$ python -q
>>> import numpy as np
>>> import numpy.linalg as la
>>> np.set_printoptions(precision=3, suppress=True, linewidth=140, sign=" ")
>>> def rd(a):
...     return np.round(a, 3) + 0
... 
>>> mat = np.arange(64).reshape(8, 8) + -3
>>> mat
array([[-3, -2, -1,  0,  1,  2,  3,  4],
       [ 5,  6,  7,  8,  9, 10, 11, 12],
       [13, 14, 15, 16, 17, 18, 19, 20],
       [21, 22, 23, 24, 25, 26, 27, 28],
       [29, 30, 31, 32, 33, 34, 35, 36],
       [37, 38, 39, 40, 41, 42, 43, 44],
       [45, 46, 47, 48, 49, 50, 51, 52],
       [53, 54, 55, 56, 57, 58, 59, 60]])
>>> np.abs(np.diag(la.qr(mat)[1])) > 1e-9
array([ True,  True, False, False, False, False, False, False])
>>> np.unique(mat.round(6), axis=0).shape
(8, 8)
>>> rd(mat @ la.pinv(mat) @ mat)
array([[-3., -2., -1.,  0.,  1.,  2.,  3.,  4.],
       [ 5.,  6.,  7.,  8.,  9., 10., 11., 12.],
       [13., 14., 15., 16., 17., 18., 19., 20.],
       [21., 22., 23., 24., 25., 26., 27., 28.],
       [29., 30., 31., 32., 33., 34., 35., 36.],
       [37., 38., 39., 40., 41., 42., 43., 44.],
       [45., 46., 47., 48., 49., 50., 51., 52.],
       [53., 54., 55., 56., 57., 58., 59., 60.]])
>>> rd(np.trace(la.pinv(mat) @ mat))
np.float64(2.0)
>>> x0 = np.array([2, 2, 0, 2, 2, 3, 2, 0])
>>> h = np.maximum(mat @ x0, 0)
>>> h
array([   4,  108,  212,  316,  420,  524,  628,  732])
>>> mat.T @ h
array([ 108544,  111488,  114432,  117376,  120320,  123264,  126208,  129152])
>>> rd(np.tanh(mat @ x0))
array([ 0.999,  1.   ,  1.   ,  1.   ,  1.   ,  1.   ,  1.   ,  1.   ])
>>> np.maximum(mat @ x0, 0) - np.maximum(-mat @ x0, 0)
array([   4,  108,  212,  316,  420,  524,  628,  732])
>>> left, sig, Vh = la.svd(mat)
>>> rd(sig)
array([ 271.525,    9.9  ,    0.   ,    0.   ,    0.   ,    0.   ,    0.   ,    0.   ])
>>> np.argmax(sig[:-1] / (sig[1:] + 1e-6)) + 1
np.int64(2)
>>> other = left[:, :2] @ np.diag(sig[:2]) @ Vh[:2]
>>> rd(np.abs(mat - other).max())
np.float64(0.0)
>>> la.matrix_rank(other)
np.int64(2)
>>> rd(la.norm(mat - other) / la.norm(mat))
np.float64(0.0)
